$ ipython --no-banner

In [1]: import numpy as np

In [2]: np.set_printoptions(precision=1, suppress=True, linewidth=200, sign=" ")

In [3]: def rd(a):
   ...:     return np.round(a, 1) + 0
   ...: 

In [4]: rng = np.random.default_rng(2793)

In [5]: X = (rng.random((7, 7)) < 0.3) + np.eye(7)

In [6]: X /= X.sum(axis=1, keepdims=True)

In [7]: print(rd(X))
[[ 0.3  0.   0.3  0.   0.   0.3  0. ]
 [ 0.   0.5  0.2  0.2  0.   0.   0. ]
 [ 0.2  0.2  0.2  0.   0.   0.   0.2]
 [ 0.3  0.   0.   0.3  0.   0.   0.3]
 [ 0.   0.   0.   0.3  0.3  0.   0.3]
 [ 0.   0.   0.   0.   0.   1.   0. ]
 [ 0.2  0.   0.   0.   0.   0.2  0.5]]

In [8]: m1 = np.load("case4.npy")

In [9]: print(m1)
[[-3  1  2 -2 -3]
 [ 2 -2 -3 -1  0]
 [ 0 -3  2  1 -2]
 [-2  1  1  3  2]
 [-2  3 -2  1  1]]

In [10]: vec = np.array([-2, 0, -4, 1, 1])

In [11]: rhs = m1 @ vec

In [12]: c, lr = np.zeros(5), 1 / np.linalg.norm(m1, 2) ** 2

In [13]: for i in range(8):
    ...:     c -= lr * m1.T @ (m1 @ c - rhs)
    ...:     if i % 2 == 0: print(i, round(np.linalg.norm(m1 @ c - rhs), 1))
    ...: 
0 6.5
2 4.9
4 4.0
6 3.3

In [14]: print(rd(c))
[-0.8  1.  -3.1  0.9  1. ]

In [15]: print(rd(np.linalg.cond(m1)))
10.0

In [16]: O, _ = np.linalg.qr(np.array([[-2.8, -0.7, -0.5], [1.3, -0.7, -1.3], [0.2, 0.5, -0.4]]))

In [17]: evals = np.array([0, 1, 0])

In [18]: data = O @ np.diag(evals) @ O.T

In [19]: print(rd(data))
[[ 0.1  0.3 -0.2]
 [ 0.3  0.7 -0.4]
 [-0.2 -0.4  0.2]]

In [20]: Uu, sigma, vt = np.linalg.svd(data)

In [21]: V = vt[:(sigma > 1e-8).sum()]

In [22]: vec = data[0] + 5 * data[1] + rng.integers(2) * np.eye(3)[2]

In [23]: print(rd(vec))
[ 1.5  3.6 -1. ]

In [24]: print(rd(np.diag(V.T @ V)))
[ 0.1  0.7  0.2]

In [25]: print(np.linalg.matrix_rank(np.vstack([data, vec])))
2

In [26]: print(rd(V.T @ V))
[[ 0.1  0.3 -0.2]
 [ 0.3  0.7 -0.4]
 [-0.2 -0.4  0.2]]

In [27]: evals, V = np.linalg.eigh(data)

In [28]: vec = np.array([1, 2, -1])

In [29]: print((np.sign(V[:, -1].round(6)) == np.sign(V[0, -1].round(6))).astype(int))
[ 1  1  0]

In [30]: vec = np.array([-3, -1, 3])

In [31]: print(rd(data @ (2 * vec)))
[-2.2 -5.3  2.9]

In [32]: print(rd(np.einsum("ij,j->i", data, vec)))
[-1.1 -2.6  1.5]

In [33]: print(rd(data @ np.ones(3)))
[ 0.2  0.6 -0.3]

In [34]: print(rd(data @ vec))
[-1.1 -2.6  1.5]

In [35]: print(rd(data @ np.eye(3)[0]))
[ 0.1  0.3 -0.2]

In [36]: print(rd((data * vec).sum(axis=1)))
[-1.1 -2.6  1.5]

In [37]: print(rd(np.einsum("ij,ji->", data, data)))
1.0

In [38]: print(rd(np.linalg.det(2 * data)), rd(np.linalg.det(data)))
0.0 0.0

In [39]: print(rd(np.kron(np.eye(2, dtype=int), data)))
[[ 0.1  0.3 -0.2  0.   0.   0. ]
 [ 0.3  0.7 -0.4  0.   0.   0. ]
 [-0.2 -0.4  0.2  0.   0.   0. ]
 [ 0.   0.   0.   0.1  0.3 -0.2]
 [ 0.   0.   0.   0.3  0.7 -0.4]
 [ 0.   0.   0.  -0.2 -0.4  0.2]]

In [40]: print(rd(np.einsum("ii->", data)))
1.0

In [41]: print(rd(np.linalg.det(data.T)))
0.0

In [42]: idx = rng.permutation(5)

In [43]: print(idx)
[ 4  0  1  3  2]

In [44]: other = m1[idx][:, idx]

In [45]: print(np.trace(other))
1

In [46]: print(rd(np.sort(np.abs(np.linalg.eigvals(other)))))
[ 0.7  2.2  4.9  4.9  5.7]

In [47]: print(other)
[[ 1 -2  3  1 -2]
 [-3 -3  1 -2  2]
 [ 0  2 -2 -1 -3]
 [ 2 -2  1  3  1]
 [-2  0 -3  1  2]]

In [48]: print(np.allclose(other, m1))
False

In [49]: feats = np.loadtxt("block7.csv", delimiter=",")

In [50]: print(rd(feats))
[[-1.6 -0.4 -0.6 -4.7]
 [ 0.   0.2  3.1 -3.9]
 [-1.9 -0.5 -1.8 -4.2]
 [-1.7 -0.6 -4.7  0. ]
 [-1.2 -0.2  0.4 -4.8]
 [ 0.7  0.4  4.  -2.9]
 [ 0.6  0.  -2.   4.6]
 [ 0.8  0.4  4.2 -2.6]
 [-2.  -0.7 -4.2 -1.6]
 [-1.8 -0.6 -4.6 -0.4]
 [ 1.6  0.6  4.7 -0.6]
 [-0.4  0.1  2.3 -4.4]
 [ 2.   0.7  4.3  1.3]
 [ 0.3 -0.1 -2.4  4.4]
 [ 1.6  0.6  4.7 -0.3]
 [-1.1 -0.2  0.7 -4.8]
 [-1.6 -0.4 -0.9 -4.6]
 [ 0.4  0.  -2.2  4.5]
 [-1.9 -0.7 -4.5 -0.8]
 [-1.5 -0.3 -0.3 -4.8]
 [ 1.9  0.7  4.5  0.7]
 [-2.1 -0.6 -3.2 -3.2]
 [ 1.9  0.5  1.9  4.2]
 [ 1.9  0.7  4.6  0.6]
 [-1.5 -0.3 -0.5 -4.7]
 [ 1.2  0.5  4.5 -1.6]
 [ 1.9  0.5  2.1  4.1]
 [-2.1 -0.6 -2.9 -3.4]
 [ 1.6  0.4  0.9  4.6]
 [ 1.8  0.7  4.6  0.5]
 [-1.1 -0.2  0.7 -4.8]
 [ 2.   0.7  4.3  1.5]]

In [51]: dist = np.linalg.norm(feats[:, None] - feats[None], axis=-1)

In [52]: print(dist[25].round(6).argsort(kind="stable")[:4])
[ 25  10   7  14]

In [53]: print((dist + 1e9 * np.eye(32)).round(6).argmin(axis=1))
[ 24  11  16   9  15   7  17   5  18   3  14   1  31  17  10  30   0  13   9  24  23  27  26  20   0  10  22  21  22  23  15  12]
